$ python -q
>>> import numpy as np
>>> from numpy import linalg as LA
>>> np.set_printoptions(suppress=True, linewidth=120)
>>> m1 = np.loadtxt("a.csv", delimiter=",")
>>> m1
array([[-0.6, -1.3,  0.7, -1.4,  0.8, -0.9, -1.7,  1.4,  1.3],
       [-1. , -3. ,  1.7, -2.5,  1.5, -1.5, -3.6,  2.8,  2.4],
       [ 0.4,  1.5, -0.8,  1.2, -0.9,  1. ,  1.9, -1.4, -1.2],
       [ 0.7,  2.1, -1. ,  1.8, -1.2,  1.2,  2.8, -2.1, -1.7],
       [-1.9, -4.2,  2.4, -3.7,  2.2, -2.5, -5.3,  4.2,  3.4],
       [ 2.8,  6.4, -3.7,  5.4, -3.7,  3.4,  8.1, -6.3, -5.3],
       [-1.7, -4.1,  2.4, -3.5,  2.5, -2.6, -5.4,  4.1,  3.8],
       [-1.9, -4.1,  2.6, -3.5,  2.4, -2.3, -5.5,  4.1,  3.7],
       [ 1.7,  4.2, -2.5,  3.6, -2.5,  2.4,  5.3, -4.2, -3.6],
       [-0.2, -0.6,  0.3, -0.6,  0.2, -0.6, -0.7,  0.5,  0.6],
       [-1.1, -2.8,  1.7, -2.6,  1.5, -1.5, -3.6,  2.6,  2.5],
       [-1.1, -2.8,  1.7, -2.4,  1.4, -1.6, -3.7,  2.7,  2.5],
       [-1.5, -3.4,  1.9, -3. ,  2.1, -2.1, -4.5,  3.6,  3.1],
       [-2.7, -6.3,  3.6, -5.6,  3.4, -3.7, -7.9,  6.1,  5.6],
       [ 0.1,  0.6, -0.4,  0.5, -0.4,  0.4,  0.9, -0.7, -0.5],
       [ 0.8,  1.4, -0.7,  1.3, -0.8,  0.8,  1.8, -1.6, -1.1],
       [-0.8, -2.2,  1.4, -1.9,  1.3, -1.2, -2.8,  2.2,  1.8],
       [ 2.8,  6.1, -3.6,  5.6, -3.7,  3.7,  8.2, -6.6, -5.4],
       [ 2.7,  6.2, -3.7,  5.3, -3.6,  3.6,  8.2, -6.3, -5.4],
       [ 0.6,  1.5, -0.8,  1.3, -0.7,  0.7,  1.8, -1.5, -1.3],
       [-0.9, -2.3,  1.2, -1.8,  1.2, -1.2, -2.7,  2.2,  1.9],
       [ 0.3,  0.6, -0.5,  0.6, -0.3,  0.4,  0.8, -0.8, -0.6],
       [ 2.3,  5. , -2.7,  4.3, -2.8,  3. ,  6.4, -4.8, -4.2],
       [ 0. ,  0.1, -0.1,  0.1,  0. ,  0.1,  0. , -0.2, -0.1],
       [ 0.5,  0.9, -0.4,  0.7, -0.5,  0.4,  1.1, -0.7, -0.7],
       [-2.3, -5. ,  2.9, -4.1,  2.8, -2.8, -6.4,  4.8,  4. ],
       [-1.2, -2.9,  1.8, -2.4,  1.5, -1.5, -3.7,  2.7,  2.6],
       [ 0.3,  0.6, -0.7,  0.6, -0.4,  0.3,  1. , -1. , -0.8],
       [-0.3, -0.7,  0.4, -0.5,  0.6, -0.4, -0.7,  0.6,  0.6],
       [ 1.2,  2.7, -1.7,  2.4, -1.8,  1.7,  3.6, -2.9, -2.5],
       [ 0.6,  1.5, -0.7,  1.2, -0.7,  0.8,  1.8, -1.4, -1.3],
       [ 0.3,  0.6, -0.3,  0.7, -0.4,  0.6,  1. , -0.6, -0.6],
       [-0.6, -1.4,  0.8, -1.3,  0.9, -0.7, -1.8,  1.4,  1.2],
       [ 2.8,  6.4, -3.7,  5.4, -3.6,  3.6,  8. , -6.2, -5.4],
       [ 1.9,  5.1, -2.6,  4. , -2.7,  2.8,  6.2, -4.9, -4.3],
       [ 1.7,  4. , -2.4,  3.6, -2.3,  2.3,  5.4, -4.2, -3.5],
       [ 2.8,  6.3, -3.5,  5.3, -3.6,  3.6,  8.2, -6.2, -5.5]])
>>> x0 = np.array([1, -2, -3, 4, 2, 0, 1, -3, 3])
>>> h = np.maximum(m1 @ x0, 0)
>>> np.round(np.tanh(m1 @ x0), 1)
array([-1. , -1. ,  1. ,  1. , -1. ,  1. , -1. , -1. ,  1. , -1. , -1. , -1. , -1. , -1. ,  1. ,  1. , -1. ,  1. ,
        1. ,  1. , -1. ,  1. ,  1. ,  0.7,  1. , -1. , -1. ,  1. , -0.9,  1. ,  1. ,  1. , -1. ,  1. ,  1. ,  1. ,
        1. ])
>>> np.round(m1.T @ h, 1)
array([  547.1,  1260.9,  -722.5,  1082.5,  -726.5,   722.9,  1629. , -1268.3, -1083.5])
